% ipython --no-banner

In [1]: import numpy as np

In [2]: from numpy import linalg as LA

In [3]: np.set_printoptions(precision=2, suppress=True, linewidth=120)

In [4]: def tidy(a):
   ...:     return np.round(a, 2) + 0
   ...: 

In [5]: E = np.load("w.npy")

In [6]: tidy(E)
Out[6]: 
array([[0.4 , 0.  , 0.  , 0.  , 0.2 , 0.2 , 0.2 , 0.  , 0.  ],
       [0.  , 0.33, 0.  , 0.  , 0.33, 0.  , 0.  , 0.  , 0.33],
       [0.  , 0.  , 0.33, 0.  , 0.  , 0.  , 0.33, 0.33, 0.  ],
       [0.  , 0.  , 0.  , 0.5 , 0.5 , 0.  , 0.  , 0.  , 0.  ],
       [0.  , 0.  , 0.25, 0.  , 0.5 , 0.  , 0.  , 0.  , 0.25],
       [0.  , 0.17, 0.  , 0.17, 0.  , 0.33, 0.  , 0.17, 0.17],
       [0.2 , 0.  , 0.  , 0.2 , 0.  , 0.2 , 0.2 , 0.  , 0.2 ],
       [0.  , 0.33, 0.  , 0.33, 0.  , 0.  , 0.  , 0.33, 0.  ],
       [0.  , 0.  , 0.  , 0.  , 0.  , 0.  , 0.  , 0.  , 1.  ]])

In [7]: x0 = np.array([4, 5, -4, -5, 5, -1, 0, -6, -1])

In [8]: target = E @ x0

In [9]: tidy(target)
Out[9]: array([ 2.4 ,  3.  , -3.33,  0.  ,  1.25, -1.5 , -0.6 , -2.  , -1.  ])

In [10]: tidy(LA.solve(E, -2 * target))
Out[10]: array([ -8., -10.,   8.,  10., -10.,   2.,   0.,  12.,   2.])

In [11]: tidy(LA.solve(E, E[:, 0]))
Out[11]: array([1., 0., 0., 0., 0., 0., 0., 0., 0.])

In [12]: W1 = np.array([[1, -1, 0, 2, -2],
    ...:     [-1, 2, 2, -2, -2],
    ...:     [1, -2, 2, 1, 0],
    ...:     [0, 1, 2, 0, -2],
    ...:     [1, -2, -1, 0, 2],
    ...:     [-1, -1, 1, 2, 1],
    ...:     [1, -1, 0, -2, 2],
    ...:     [0, -1, 0, 1, -1],
    ...:     [2, -2, -2, -2, -1]])

In [13]: b = np.array([2, 1, 2, 2, 2])

In [14]: hid = np.maximum(E @ W1 + b, 0)

In [15]: tidy((hid > 0).mean(axis=0))
Out[15]: array([1.  , 0.56, 0.89, 0.89, 1.  ])

In [16]: (hid > 0).astype(int)
Out[16]: 
array([[1, 0, 1, 1, 1],
       [1, 1, 1, 1, 1],
       [1, 0, 1, 1, 1],
       [1, 1, 1, 1, 1],
       [1, 0, 1, 1, 1],
       [1, 1, 1, 1, 1],
       [1, 1, 1, 1, 1],
       [1, 1, 1, 1, 1],
       [1, 0, 0, 0, 1]])

In [17]: C = np.array([[-1, 1, 0], [2, -2, 1], [1, -2, 2], [2, 1, 2], [2, -2, 0]])

In [18]: W1 @ C
Out[18]: 
array([[ -3,   9,   3],
       [ -1,  -7,   2],
       [ -1,   2,   4],
       [  0,  -2,   5],
       [ -2,   3,  -4],
       [  6,  -1,   5],
       [ -3,  -3,  -5],
       [ -2,   5,   1],
       [-14,  10, -10]])

In [19]: rng = np.random.default_rng(856061)

In [20]: out = E + rng.integers(-2, 3, (9, 8)) @ rng.integers(-2, 3, (8, 9))

In [21]: tidy(out)
Out[21]: 
array([[-2.6 , -3.  ,  0.  ,  4.  ,  0.2 , -4.8 ,  7.2 ,  3.  ,  0.  ],
       [ 6.  ,  7.33, 10.  ,  4.  ,  4.33,  8.  , -4.  ,  0.  , -3.67],
       [ 3.  ,  1.  ,  2.33, -3.  , -5.  , -5.  ,  9.33, -2.67, -2.  ],
       [-2.  ,  2.  , -4.  , -6.5 , -3.5 ,  6.  , -8.  ,  6.  , -2.  ],
       [-3.  , -6.  ,  8.25,  3.  ,  9.5 , -4.  , -5.  ,  6.  ,  5.25],
       [-8.  , -2.83, -2.  , -6.83, -2.  ,  4.33, -3.  ,  3.17, -1.83],
       [ 4.2 ,  5.  ,  1.  ,  2.2 , -4.  ,  1.2 , -0.8 , -2.  ,  3.2 ],
       [ 0.  ,  3.33, 10.  ,  2.33,  1.  , -3.  , -3.  , -7.67,  1.  ],
       [ 3.  , -1.  ,  3.  ,  2.  ,  5.  ,  1.  , -6.  , -4.  ,  9.  ]])

In [22]: print(np.abs(out - E).sum(axis=1))
[25. 47. 33. 41. 49. 34. 23. 31. 33.]

In [23]: print(tidy(LA.svd(out - E, compute_uv=False)))
[24.24 21.12 19.36 11.79 10.45  6.31  5.12  3.33  0.  ]

In [24]: print(LA.matrix_rank(out - E, tol=1e-8))
8

In [25]: tidy(out - E)
Out[25]: 
array([[-3., -3.,  0.,  4.,  0., -5.,  7.,  3.,  0.],
       [ 6.,  7., 10.,  4.,  4.,  8., -4.,  0., -4.],
       [ 3.,  1.,  2., -3., -5., -5.,  9., -3., -2.],
       [-2.,  2., -4., -7., -4.,  6., -8.,  6., -2.],
       [-3., -6.,  8.,  3.,  9., -4., -5.,  6.,  5.],
       [-8., -3., -2., -7., -2.,  4., -3.,  3., -2.],
       [ 4.,  5.,  1.,  2., -4.,  1., -1., -2.,  3.],
       [ 0.,  3., 10.,  2.,  1., -3., -3., -8.,  1.],
       [ 3., -1.,  3.,  2.,  5.,  1., -6., -4.,  8.]])

In [26]: W0 = np.load("run1.npy")

In [27]: W0
Out[27]: 
array([[-0.6 , -0.01,  0.69,  0.14, -0.04],
       [ 3.81, -0.01,  0.38,  0.07,  0.  ],
       [ 4.38, -0.01, -0.31,  0.01, -0.03],
       [ 2.99, -0.01, -0.35,  0.13, -0.02],
       [ 1.14,  0.  , -0.08,  0.13, -0.03],
       [ 0.74,  0.  , -0.04, -0.08,  0.  ],
       [ 1.24,  0.  ,  1.03,  0.3 , -0.01],
       [ 3.1 ,  0.  , -0.8 , -0.03,  0.  ],
       [ 4.24,  0.  ,  0.04,  0.08,  0.  ],
       [ 6.43,  0.  ,  0.49, -0.21, -0.01],
       [ 3.36,  0.  , -0.01, -0.07,  0.02],
       [-0.85,  0.  ,  1.53,  0.1 , -0.02],
       [ 1.42,  0.  , -0.31, -0.03,  0.03],
       [-5.1 ,  0.  ,  0.52,  0.03,  0.  ],
       [-0.94, -0.01,  0.05,  0.03, -0.01],
       [ 2.64,  0.  ,  0.6 , -0.08, -0.06],
       [-1.05,  0.  , -0.86, -0.04, -0.03],
       [-1.44,  0.  ,  0.01, -0.37, -0.01],
       [-0.2 ,  0.  ,  0.47,  0.04,  0.01],
       [-0.2 ,  0.  ,  0.04,  0.05,  0.  ],
       [-0.37,  0.01,  0.04,  0.  , -0.01],
       [-2.79, -0.01, -0.37,  0.1 , -0.05],
       [-2.66,  0.  , -0.1 , -0.22, -0.03],
       [ 0.04,  0.  ,  0.84,  0.15,  0.01],
       [ 2.55,  0.01, -0.09, -0.07,  0.  ],
       [ 2.68,  0.  , -0.49,  0.03,  0.  ],
       [ 1.21,  0.  , -1.28, -0.07, -0.03],
       [-4.11, -0.01,  0.66,  0.1 ,  0.02],
       [ 3.58,  0.  , -0.1 ,  0.02,  0.02],
       [-1.16,  0.  ,  0.07,  0.07, -0.01],
       [ 2.03,  0.  ,  0.64,  0.  ,  0.01],
       [-1.27,  0.01, -0.5 ,  0.19, -0.01],
       [ 2.94,  0.  ,  0.73, -0.07, -0.01],
       [-1.05,  0.  ,  0.54,  0.01,  0.03],
       [-0.68,  0.  ,  0.9 ,  0.05,  0.01],
       [ 4.02,  0.  , -0.05, -0.15,  0.  ],
       [ 3.57,  0.01, -0.31,  0.03,  0.04],
       [-3.21,  0.  , -0.39,  0.01, -0.04],
       [ 0.29,  0.  , -0.04,  0.19,  0.03],
       [ 3.52,  0.  ,  0.72, -0.25,  0.03],
       [ 2.22,  0.  , -0.44, -0.31,  0.02],
       [-2.56,  0.  ,  0.41, -0.14, -0.01]])

In [28]: cov = np.cov(W0, rowvar=False)

In [29]: tidy(np.corrcoef(W0.T))
Out[29]: 
array([[ 1.  ,  0.08, -0.11, -0.18,  0.2 ],
       [ 0.08,  1.  , -0.11, -0.15,  0.28],
       [-0.11, -0.11,  1.  ,  0.17,  0.13],
       [-0.18, -0.15,  0.17,  1.  , -0.06],
       [ 0.2 ,  0.28,  0.13, -0.06,  1.  ]])

In [30]: tidy(np.median(W0, axis=0))
Out[30]: array([0.94, 0.  , 0.02, 0.02, 0.  ])

In [31]: tidy(np.polyfit(W0[:, 0], W0[:, 4], 1))
Out[31]: array([ 0.  , -0.01])

In [32]: cov.shape
Out[32]: (5, 5)

In [33]: tidy(W0.std(axis=0))
Out[33]: array([2.58, 0.01, 0.56, 0.13, 0.02])
